>>> import numpy as np
>>> np.set_printoptions(suppress=True, linewidth=120)
>>> M = np.minimum.outer(np.arange(1, 15), np.arange(1, 15)) * 5
>>> print(M)
[[ 5  5  5  5  5  5  5  5  5  5  5  5  5  5]
 [ 5 10 10 10 10 10 10 10 10 10 10 10 10 10]
 [ 5 10 15 15 15 15 15 15 15 15 15 15 15 15]
 [ 5 10 15 20 20 20 20 20 20 20 20 20 20 20]
 [ 5 10 15 20 25 25 25 25 25 25 25 25 25 25]
 [ 5 10 15 20 25 30 30 30 30 30 30 30 30 30]
 [ 5 10 15 20 25 30 35 35 35 35 35 35 35 35]
 [ 5 10 15 20 25 30 35 40 40 40 40 40 40 40]
 [ 5 10 15 20 25 30 35 40 45 45 45 45 45 45]
 [ 5 10 15 20 25 30 35 40 45 50 50 50 50 50]
 [ 5 10 15 20 25 30 35 40 45 50 55 55 55 55]
 [ 5 10 15 20 25 30 35 40 45 50 55 60 60 60]
 [ 5 10 15 20 25 30 35 40 45 50 55 60 65 65]
 [ 5 10 15 20 25 30 35 40 45 50 55 60 65 70]]
>>> evals, evecs = np.linalg.eigh(M)
>>> vec = np.array([2, -3, -2, -1, -2, 1, -1, -3, -1, -2, 2, 1, 1, -1])
>>> vec @ M @ vec
np.int64(1865)
>>> f, v = M[12], M[4]
>>> f @ f
np.int64(24700)
>>> f @ v
np.int64(12500)
>>> pr = (f @ v) / (f @ f) * f
>>> round(float((v - pr) @ f), 4)
0.0
>>> np.round(np.linalg.norm(f + v) ** 2 + np.linalg.norm(f - v) ** 2, 4)
np.float64(63400.0)
>>> m1 = np.loadtxt("block2.csv", delimiter=",")
>>> print(m1.round(4) + 0)
[[-0.52    0.     -0.0266 -0.0184 -0.0195 -0.4269  0.6817  0.1217  0.0138 -0.0355  0.0363]
 [ 0.4974 -0.3718  0.2444 -0.3104  0.0375 -0.2366  0.2701  0.1662  0.0793 -0.4737  0.0547]
 [-0.0904 -0.1692 -0.1447 -0.2365 -0.3856  0.579   0.2979 -0.4744  0.0825 -0.2554 -0.0447]
 [-0.1583  0.4317 -0.0277 -0.3855  0.1399 -0.3328 -0.1302 -0.4952  0.3399 -0.0991 -0.0533]
 [-0.1131  0.2865  0.5781  0.0449 -0.2313 -0.0552 -0.0717 -0.1647 -0.6356 -0.2727 -0.0413]
 [ 0.407  -0.1733  0.1823  0.1699  0.0179 -0.3076  0.1095 -0.5219  0.0424  0.337  -0.3011]
 [-0.0452 -0.0999 -0.1219  0.406  -0.6204 -0.3488 -0.3062 -0.0186  0.2997 -0.3099  0.1416]
 [-0.0678  0.1719  0.5171 -0.075   0.1663  0.208  -0.1431  0.1762  0.5187 -0.1864  0.0593]
 [-0.0678 -0.2572 -0.1041 -0.0582  0.3266 -0.0989 -0.1867 -0.3182 -0.2099 -0.1145  0.7365]
 [ 0.4296  0.5662 -0.0381  0.2764 -0.0906  0.1137  0.4081 -0.0239  0.0877  0.0697  0.4603]
 [-0.2487 -0.2585  0.3134  0.5779  0.3032  0.1746  0.1545 -0.2304  0.1973 -0.0555  0.0043]
 [ 0.1131  0.2039 -0.3971  0.2892  0.396   0.0044  0.0066 -0.0389 -0.126  -0.5996 -0.3471]]
>>> hat = m1 @ np.linalg.solve(m1.T @ m1, m1.T)
>>> np.round(hat @ m1[:, 8], 4)
array([ 0.0138,  0.0793,  0.0825,  0.3399, -0.6356,  0.0424,  0.2997,  0.5187, -0.2099,  0.0877,  0.1973, -0.126 ])
>>> vec = np.array([5, -2, 4, -7, 4, 2, 4, -6, 8, 8, 8])
>>> y = m1 @ vec
>>> np.round(np.linalg.solve(m1.T @ m1, m1.T @ y), 4)
array([ 5., -2.,  4., -7.,  4.,  2.,  4., -6.,  8.,  8.,  8.])
>>> np.round(np.linalg.lstsq(m1, y)[0], 4)
array([ 5., -2.,  4., -7.,  4.,  2.,  4., -6.,  8.,  8.,  8.])
>>> rng = np.random.default_rng(22)
>>> y = y + 0.1 * rng.normal(size=12)
>>> y.round(4)
array([ -1.5364,   3.3033,   2.745 ,   4.7149,  -6.9262,   5.4132,  -6.5034,   4.6212,   5.6985,   5.4411,   1.2606,
       -10.0627])
>>> b, *_ = np.linalg.lstsq(m1, y)
>>> print([round(float(np.linalg.norm(np.linalg.solve(m1.T @ m1 + lam * np.eye(11), m1.T @ y))), 2) for lam in (0, 1, 10, 100)])
[18.68, 9.34, 1.7, 0.18]
>>> np.round(m1.T @ (y - m1 @ b), 4) + 0
array([0., 0., 0., 0., 0., 0., 0., 0., 0., 0., 0.])
>>> round(float(m1[:, 1] @ m1[:, 4]), 4)
0.0
>>> np.round(m1.T @ m1, 4) + 0
array([[1., 0., 0., 0., 0., 0., 0., 0., 0., 0., 0.],
       [0., 1., 0., 0., 0., 0., 0., 0., 0., 0., 0.],
       [0., 0., 1., 0., 0., 0., 0., 0., 0., 0., 0.],
       [0., 0., 0., 1., 0., 0., 0., 0., 0., 0., 0.],
       [0., 0., 0., 0., 1., 0., 0., 0., 0., 0., 0.],
       [0., 0., 0., 0., 0., 1., 0., 0., 0., 0., 0.],
       [0., 0., 0., 0., 0., 0., 1., 0., 0., 0., 0.],
       [0., 0., 0., 0., 0., 0., 0., 1., 0., 0., 0.],
       [0., 0., 0., 0., 0., 0., 0., 0., 1., 0., 0.],
       [0., 0., 0., 0., 0., 0., 0., 0., 0., 1., 0.],
       [0., 0., 0., 0., 0., 0., 0., 0., 0., 0., 1.]])
>>> left, sv, Vh = np.linalg.svd(m1, full_matrices=False)
>>> left.shape, sv.shape, Vh.shape
((12, 11), (11,), (11, 11))
>>> arr = np.load("m.npy")
>>> arr
array([[ 0, -1, -2, -2,  0, -2,  2,  6,  2],
       [ 2, -3, -8,  0, -4, -5, 10,  3,  5],
       [ 0, -1, -2, -2,  0, -2,  2,  6,  2],
       [ 0,  0,  0,  0,  0,  0,  0,  0,  0],
       [-2,  0,  0, -1,  1,  0,  3, -1,  0],
       [ 3, -3, -1, -3,  1,  1, -1,  3, -1],
       [ 3, -2,  1, -8,  6, -2, -1,  4, -3],
       [ 4, -2, -6,  3, -5, -3,  5, -2,  3],
       [ 4, -4, -3,  2, -3, -3,  7,  5,  5],
       [ 4,  1, -2, -1,  0, -5,  4,  2,  3],
       [ 7, -1, -2, -3,  2, -1, -1, -1,  1],
       [ 4,  2, -1,  0,  1, -2,  0, -4,  2],
       [ 3,  0,  2,  3,  0, -1,  3,  0,  2],
       [ 1,  1, -4,  2, -2, -5,  5,  0, -1],
       [-3,  2, -1,  1, -1, -3,  3,  3,  3],
       [ 1, -4, -5, -1, -3, -2,  4,  5,  3],
       [ 1, -3, -3,  1, -3,  0,  2, -1,  1],
       [ 3, -2,  0, -4,  2, -1,  0, -1,  2]])
>>> vec = np.array([0, 1, -2, -1, 2, 2, -3, -1, -3])
>>> y = arr @ vec
>>> np.round(np.linalg.solve(arr.T @ arr, arr.T @ y), 4) + 0
array([ 0.,  1., -2., -1.,  2.,  2., -3., -1., -3.])
>>> y
array([-17, -53, -17,   0,  -5,   9,  20, -31, -53, -27,   9,   0, -24, -19, -26, -29, -12,  -1])
>>> np.round(np.linalg.pinv(arr) @ arr, 4) + 0
array([[1., 0., 0., 0., 0., 0., 0., 0., 0.],
       [0., 1., 0., 0., 0., 0., 0., 0., 0.],
       [0., 0., 1., 0., 0., 0., 0., 0., 0.],
       [0., 0., 0., 1., 0., 0., 0., 0., 0.],
       [0., 0., 0., 0., 1., 0., 0., 0., 0.],
       [0., 0., 0., 0., 0., 1., 0., 0., 0.],
       [0., 0., 0., 0., 0., 0., 1., 0., 0.],
       [0., 0., 0., 0., 0., 0., 0., 1., 0.],
       [0., 0., 0., 0., 0., 0., 0., 0., 1.]])
>>> y = y + 0.05 * rng.normal(size=18)
>>> y.round(4)
array([-16.8922, -52.9554, -16.9203,  -0.0225,  -5.0437,   8.914 ,  19.9423, -31.0182, -52.9904, -27.0657,   9.0408,
        -0.0052, -24.0321, -19.0383, -25.899 , -28.9915, -12.0449,  -1.0477])
>>> b, *_ = np.linalg.lstsq(arr, y)
>>> print(round(np.linalg.norm(y - arr @ b), 4))
0.1027
>>> b.round(4)
array([-0.0249,  0.9817, -2.0586, -0.9389,  2.0887,  1.9965, -3.0298, -0.9902, -2.9692])
>>> print([round(float(np.linalg.norm(np.linalg.solve(arr.T @ arr + lam * np.eye(9), arr.T @ y))), 2) for lam in (0, 1, 10, 100)])
[5.78, 5.44, 4.79, 3.53]
>>> b.round()
array([-0.,  1., -2., -1.,  2.,  2., -3., -1., -3.])
>>> np.round(arr.T @ (y - arr @ b), 4) + 0
array([0., 0., 0., 0., 0., 0., 0., 0., 0.])
>>> Xc = arr - arr.mean(axis=1)
Traceback (most recent call last):
  File "<python-input-46>", line 1, in <module>
    Xc = arr - arr.mean(axis=1)
         ~~~~^~~~~~~~~~~~~~~~~~
ValueError: operands could not be broadcast together with shapes (18,9) (18,) 
>>> Xc = arr - arr.mean(axis=0)
>>> left, sv, Vh = np.linalg.svd(Xc, full_matrices=False)
>>> np.round(np.abs(Vh[-1]), 4)
array([0.1739, 0.3485, 0.3151, 0.4682, 0.6651, 0.1909, 0.1908, 0.0283, 0.1175])
>>> np.searchsorted(np.cumsum(sv ** 2) / (sv ** 2).sum(), 0.9) + 1
np.int64(5)
>>> round((sv ** 2).sum() ** 2 / (sv ** 4).sum(), 4)
np.float64(3.4076)
>>> sv.round(4)
array([21.055 , 14.104 , 11.248 ,  8.3686,  7.1504,  5.0236,  4.8902,  1.8061,  0.6719])
>>> np.round(sv ** 2 / (sv ** 2).sum(), 4)
array([0.4702, 0.211 , 0.1342, 0.0743, 0.0542, 0.0268, 0.0254, 0.0035, 0.0005])
>>> (np.sign(left[:, 0]) == np.sign(left[0, 0])).astype(int)
array([1, 0, 1, 1, 1, 1, 1, 0, 0, 0, 1, 1, 1, 0, 0, 0, 0, 1])
>>> np.round(Xc.mean(axis=0), 4) + 0
array([0., 0., 0., 0., 0., 0., 0., 0., 0.])
>>> def softmax(z):
...     e = np.exp(z - z.max(axis=-1, keepdims=True))
...     return e / e.sum(axis=-1, keepdims=True)
... 
>>> np.round(softmax(10 * arr[10]), 4) + 0
array([1., 0., 0., 0., 0., 0., 0., 0., 0.])
>>> np.round(softmax(arr[10] + -2), 4) + 0
array([0.9894, 0.0003, 0.0001, 0.    , 0.0067, 0.0003, 0.0003, 0.0003, 0.0025])
>>> np.round(softmax(arr).sum(axis=1), 4)
array([1., 1., 1., 1., 1., 1., 1., 1., 1., 1., 1., 1., 1., 1., 1., 1., 1., 1.])
>>> att = arr @ arr.T / np.sqrt(9)
>>> print(np.round(softmax(att)[10] @ arr, 4))
[ 6.9897 -1.0025 -1.9924 -3.0124  2.0098 -1.0025 -0.9998 -0.9876  0.9902]
>>> softmax(att).round(6).argmax(axis=1)
array([ 1,  1,  1,  0,  1,  6,  6,  1,  1,  1, 10, 11,  8,  1,  1,  1,  1,  6])
>>> W0 = np.load("sample18.npy")
>>> W0
array([[ 4,  4,  3,  5,  4,  4,  2,  5,  2],
       [ 2,  2,  1,  3,  2,  2,  0,  3,  0],
       [ 1,  1,  0,  2,  1,  1, -1,  2, -1],
       [ 2,  2,  1,  3,  2,  2,  0,  3,  0],
       [ 0,  0, -1,  1,  0,  0, -2,  1, -2],
       [ 4,  4,  3,  5,  4,  4,  2,  5,  2],
       [ 4,  4,  3,  5,  4,  4,  2,  5,  2]])
>>> np.allclose(W0[:-1].T @ np.linalg.lstsq(W0[:-1].T, W0[-1])[0], W0[-1])
True
>>> np.unique(W0.round(6), axis=0).shape
(4, 9)
>>> np.linalg.lstsq(W0[:-1].T, W0[-1])[2]
np.int32(2)
>>> np.round(np.trace(np.linalg.pinv(W0) @ W0), 4)
np.float64(2.0)
>>> np.abs(np.diag(np.linalg.qr(W0)[1])) > 1e-9
array([ True, False,  True, False, False, False, False])
>>> left, sv, Vh = np.linalg.svd(W0)
>>> np.argmax(sv[:-1] / (sv[1:] + 1e-6)) + 1
np.int64(2)
>>> sv.round(4) + 0
array([21.6054,  4.6053,  0.    ,  0.    ,  0.    ,  0.    ,  0.    ])
>>> M2 = left[:, :2] @ np.diag(sv[:2]) @ Vh[:2]
>>> print(np.round(np.abs(W0 - M2).max(), 4))
0.0
>>> np.linalg.matrix_rank(W0, rtol=0.05)
np.int64(2)
>>> M2 = np.array([[-3, 3],
...     [-3, 3],
...     [-2, 0],
...     [3, -1],
...     [-1, -1],
...     [0, 3],
...     [3, -2],
...     [-2, -1],
...     [0, 1]])
>>> print(np.einsum("ik,kj->ij", W0, M2))
[[-23  20]
 [-13  10]
 [ -8   5]
 [-13  10]
 [ -3   0]
 [-23  20]
 [-23  20]]
>>> print(np.linalg.matrix_rank(W0 @ M2))
2
>>> np.einsum("ij,ij->i", W0, W0)
array([131,  35,  14,  35,  11, 131, 131])
>>> W0 @ M2
array([[-23,  20],
       [-13,  10],
       [ -8,   5],
       [-13,  10],
       [ -3,   0],
       [-23,  20],
       [-23,  20]])
>>> M2.T @ W0.T
array([[-23, -13,  -8, -13,  -3, -23, -23],
       [ 20,  10,   5,  10,   0,  20,  20]])
